% ipython --no-banner

In [1]: import numpy as np

In [2]: from numpy import linalg as LA

In [3]: np.set_printoptions(precision=1, suppress=True, linewidth=140)

In [4]: rd = lambda a: np.round(a, 1) + 0

In [5]: E = np.array([[5, 5, 5, 5, 5],
   ...:     [5, 10, 10, 10, 10],
   ...:     [5, 10, 15, 15, 15],
   ...:     [5, 10, 15, 20, 20],
   ...:     [5, 10, 15, 20, 25]])

In [6]: print(E)
[[ 5  5  5  5  5]
 [ 5 10 10 10 10]
 [ 5 10 15 15 15]
 [ 5 10 15 20 20]
 [ 5 10 15 20 25]]

In [7]: Lm = LA.cholesky(E)

In [8]: print(rd(np.prod(np.diag(Lm)) ** 2), rd(LA.det(E)))
3125.0 3125.0

In [9]: print(LA.eigvalsh(E).min() > 0)
True

In [10]: rng = np.random.default_rng(72075)

In [11]: idx = rng.permutation(5)

In [12]: print(idx)
[4 2 3 1 0]

In [13]: A2 = E[idx][:, idx]

In [14]: print(rd(np.sort(np.abs(LA.eigvals(A2)))))
[ 1.4  1.8  2.9  7.2 61.7]

In [15]: print(np.diag(A2))
[25 15 20 10  5]

In [16]: print(np.trace(A2))
75

In [17]: print(np.allclose(A2, E))
False

In [18]: K = np.loadtxt("mat.csv", delimiter=",")

In [19]: print(rd(K))
[[-0.4  0.3  0.6  0.2]
 [ 0.  -0.6 -0.1  0.5]
 [ 0.2 -0.3 -0.2  0. ]
 [-0.4  0.1 -0.1 -0.2]
 [ 0.  -0.1 -0.1 -0.7]
 [-0.6  0.  -0.6  0.1]
 [ 0.3  0.1  0.  -0.3]
 [ 0.3  0.6 -0.4  0.3]]

In [20]: A2 = np.c_[K[:, :1] @ np.array([[3]]), np.array([1, 6, -4, 5, -4, -7, -3, 2])]

In [21]: print(rd(A2))
[[-1.2  1. ]
 [ 0.1  6. ]
 [ 0.7 -4. ]
 [-1.2  5. ]
 [-0.1 -4. ]
 [-1.9 -7. ]
 [ 1.  -3. ]
 [ 0.9  2. ]]

In [22]: print(LA.matrix_rank(np.c_[K, A2]))
5

In [23]: print(rd(LA.norm(A2 - K @ LA.lstsq(K, A2)[0], axis=0)))
[ 0.  10.2]

In [24]: x = np.array([0, 0, 2, 3])

In [25]: target = K @ x

In [26]: c, lr = np.zeros(4), 1 / LA.norm(K, 2) ** 2

In [27]: for i in range(6):
    ...:     c -= lr * K.T @ (K @ c - target)
    ...:     if i % 2 == 0: print(i, round(LA.norm(K @ c - target), 1))
    ...: 
0 0.0
2 0.0
4 0.0

In [28]: print(rd(LA.cond(K)))
1.0

In [29]: print(rd(c))
[0. 0. 2. 3.]

In [30]: x = np.array([0, 2, 1, 0])

In [31]: target = K @ x

In [32]: print(rd(LA.lstsq(K, target)[0]))
[0. 2. 1. 0.]

In [33]: target = target + 0.3 * rng.normal(size=8)

In [34]: print(rd(target))
[ 0.9 -1.2 -0.7 -0.3 -0.5 -0.5  0.1  1. ]

In [35]: c, *_ = LA.lstsq(K, target)

In [36]: print(c.round())
[0. 2. 1. 0.]

In [37]: hat = K @ LA.solve(K.T @ K, K.T)

In [38]: print(rd(hat @ K[:, 1]))
[ 0.3 -0.6 -0.3  0.1 -0.1  0.   0.1  0.6]

In [39]: print(rd(np.diag(hat)))
[0.7 0.6 0.2 0.3 0.5 0.8 0.2 0.8]

In [40]: Uu, s, vt = LA.svd(K, full_matrices=False)

In [41]: print(rd(np.cumsum(s ** 2) / np.sum(s ** 2)))
[0.2 0.5 0.8 1. ]

In [42]: print(s)
[1. 1. 1. 1.]

In [43]: print(np.allclose(Uu * s @ vt, K))
True

In [44]: print(Uu.shape, s.shape, vt.shape)
(8, 4) (4,) (4, 4)

In [45]: print(rd(Uu.T @ K @ vt.T))
[[1. 0. 0. 0.]
 [0. 1. 0. 0.]
 [0. 0. 1. 0.]
 [0. 0. 0. 1.]]

In [46]: M = np.tril(np.array([[4, 1, 0, 2, 0],
    ...:     [3, -3, 5, -3, -4],
    ...:     [0, 5, -1, 4, 4],
    ...:     [-5, -2, -5, 1, -5],
    ...:     [1, -1, -2, -4, 4]]), -1) + np.eye(5, dtype=int)

In [47]: print(M)
[[ 1  0  0  0  0]
 [ 3  1  0  0  0]
 [ 0  5  1  0  0]
 [-5 -2 -5  1  0]
 [ 1 -1 -2 -4  1]]

In [48]: # triangular: eigenvalues sit on the diagonal

In [49]: print(rd(LA.norm(M[0], 1)), rd(LA.norm(M[0], np.inf)))
1.0 1.0

In [50]: print(rd(LA.norm(M, "nuc")))
19.5

In [51]: print(rd(LA.norm(M) ** 2 / LA.norm(M, 2) ** 2))
1.7

In [52]: print(rd(LA.norm(M, axis=1)))
[1.  3.2 5.1 7.4 4.8]

In [53]: print(rd(LA.norm(M, 2)))
8.2

In [54]: Uu, s, vt = LA.svd(M)

In [55]: print(rd(s))
[8.2 5.2 4.  2.  0. ]

In [56]: print(np.argmax(s[:-1] / (s[1:] + 1e-6)) + 1)
4

In [57]: A2 = Uu[:, :4] @ np.diag(s[:4]) @ vt[:4]

In [58]: print(rd(np.abs(M - A2).max()))
0.0

In [59]: print(rd(LA.norm(M - A2) / LA.norm(M)))
0.0

In [60]: print(rd(LA.norm(M - A2, 2)), rd(s[4]))
0.0 0.0

In [61]: x = np.array([-3, 2, 0, -4, -1])

In [62]: print(LA.norm(M @ x) <= LA.norm(M, 2) * LA.norm(x) + 1e-9)
True

In [63]: print(M @ x)
[-3 -7 10  7 10]

In [64]: print((M @ x).argmax())
2

In [65]: F = np.loadtxt("a.csv", delimiter=",")

In [66]: print(F)
[[ 0.2 -0.2 -0.3  0.6]
 [ 1.6 -0.7 -0.7  1.9]
 [ 0.7 -0.3 -0.2  0.5]
 [-0.3  0.4  0.3 -0.3]
 [ 0.2  0.  -0.1  0.3]
 [-2.   0.9  1.1 -2.2]
 [ 2.9 -1.4 -1.5  2.9]
 [ 0.8 -0.3 -0.6  0.8]
 [ 1.  -0.5 -0.3  0.9]
 [-0.7  0.5  0.5 -0.8]
 [ 0.6 -0.3 -0.1  0.5]
 [-1.   0.5  0.5 -1. ]
 [ 0.  -0.1 -0.1 -0.1]
 [ 2.3 -1.2 -1.2  2.4]
 [-1.4  0.7  0.7 -1.4]
 [-0.8  0.3  0.3 -0.9]
 [ 0.5 -0.1 -0.1  0.2]
 [ 0.4 -0.2 -0.3  0.2]
 [-2.3  1.2  1.  -2.4]
 [-4.9  2.3  2.5 -4.9]
 [-2.   1.2  1.1 -2.1]
 [-2.5  1.3  1.1 -2.3]
 [-1.6  0.8  0.7 -1.6]
 [-2.6  1.2  1.3 -2.6]
 [-3.1  1.6  1.6 -3.2]
 [ 2.1 -1.  -0.9  2.3]
 [ 3.2 -1.5 -1.5  3. ]
 [ 1.3 -0.6 -0.7  1.2]
 [ 0.1 -0.1  0.  -0.4]
 [ 0.5 -0.2 -0.3  0.4]
 [ 1.1 -0.5 -0.7  1. ]]

In [67]: x = np.array([4, 5, -4, -3])

In [68]: target = F @ x

In [69]: print(rd(target))
[-0.8  0.   0.6  0.5  0.3 -1.3  1.9  1.7  0.   0.1 -0.2 -0.5  0.2  0.8 -0.7 -0.2  1.3  1.2  0.  -3.4 -0.1 -1.  -0.4 -1.8 -1.2  0.1  2.3
  1.4  1.1  1.   1.7]

In [70]: target = target + 0.3 * rng.normal(size=31)

In [71]: print(rd(target))
[-0.8  0.3  0.9  0.9  0.2 -1.4  2.4  1.5  0.2  0.3 -0.4  0.2  0.5  0.7 -0.9 -0.1  1.3  1.1  0.2 -2.8 -0.1 -1.2 -0.4 -2.1 -1.1  0.   2.4
  1.7  1.3  1.1  1.3]

In [72]: c, *_ = LA.lstsq(F, target)

In [73]: print(rd(c))
[ 4.5  5.2 -3.5 -3.2]

In [74]: print([round(float(LA.norm(LA.solve(F.T @ F + lam * np.eye(4), F.T @ target))), 2) for lam in (0, 1, 10, 100)])
[8.33, 1.75, 0.38, 0.23]

In [75]: print(rd(LA.norm(target - F @ c)))
1.5

In [76]: Xs = F - F.mean(axis=0)

In [77]: evecs = LA.svd(Xs)[2][:1]

In [78]: A2 = Xs - Xs @ evecs.T @ evecs

In [79]: print(rd(A2.std(axis=0)))
[0.1 0.1 0.1 0.1]

In [80]: print(LA.norm(A2, axis=1).round(6).argmax())
28

In [81]: O, Rm = LA.qr(F)

In [82]: print(rd(abs(Rm[0, 0])), rd(LA.norm(F[:, 0])))
10.2 10.2

In [83]: print(rd(Rm))
[[-10.2   5.    5.  -10.2]
 [  0.   -0.5  -0.2   0.1]
 [  0.    0.   -0.6   0.3]
 [  0.    0.    0.    0.9]]

In [84]: print(rd(np.trace(O @ O.T)))
4.0

In [85]: print(np.allclose(Rm.T @ Rm, F.T @ F))
True

In [86]: print(rd(O))
[[ 0.   0.2  0.3  0.3]
 [-0.2 -0.2 -0.1  0.4]
 [-0.1 -0.1 -0.2 -0.1]
 [ 0.  -0.5 -0.1  0.1]
 [ 0.  -0.2  0.1  0.1]
 [ 0.2  0.1 -0.2 -0.2]
 [-0.3  0.   0.1  0. ]
 [-0.1 -0.2  0.4 -0.1]
 [-0.1  0.  -0.3  0. ]
 [ 0.1 -0.3 -0.1  0. ]
 [-0.1  0.  -0.3  0. ]
 [ 0.1  0.   0.   0. ]
 [ 0.   0.2  0.1 -0.2]
 [-0.2  0.1  0.1  0.1]
 [ 0.1  0.   0.   0. ]
 [ 0.1  0.2  0.1 -0.2]
 [ 0.  -0.3 -0.1 -0.2]
 [ 0.   0.   0.2 -0.3]
 [ 0.2 -0.1  0.3 -0.2]
 [ 0.5  0.2 -0.2  0.1]
 [ 0.2 -0.4  0.   0. ]
 [ 0.2 -0.2  0.3  0.2]
 [ 0.2  0.   0.2  0. ]
 [ 0.3  0.1 -0.1  0. ]
 [ 0.3 -0.2 -0.1 -0.1]
 [-0.2  0.  -0.2  0.3]
 [-0.3 -0.1 -0.1 -0.2]
 [-0.1 -0.1  0.1 -0.1]
 [ 0.   0.1 -0.1 -0.5]
 [ 0.  -0.1  0.1 -0.1]
 [-0.1 -0.1  0.3 -0.2]]
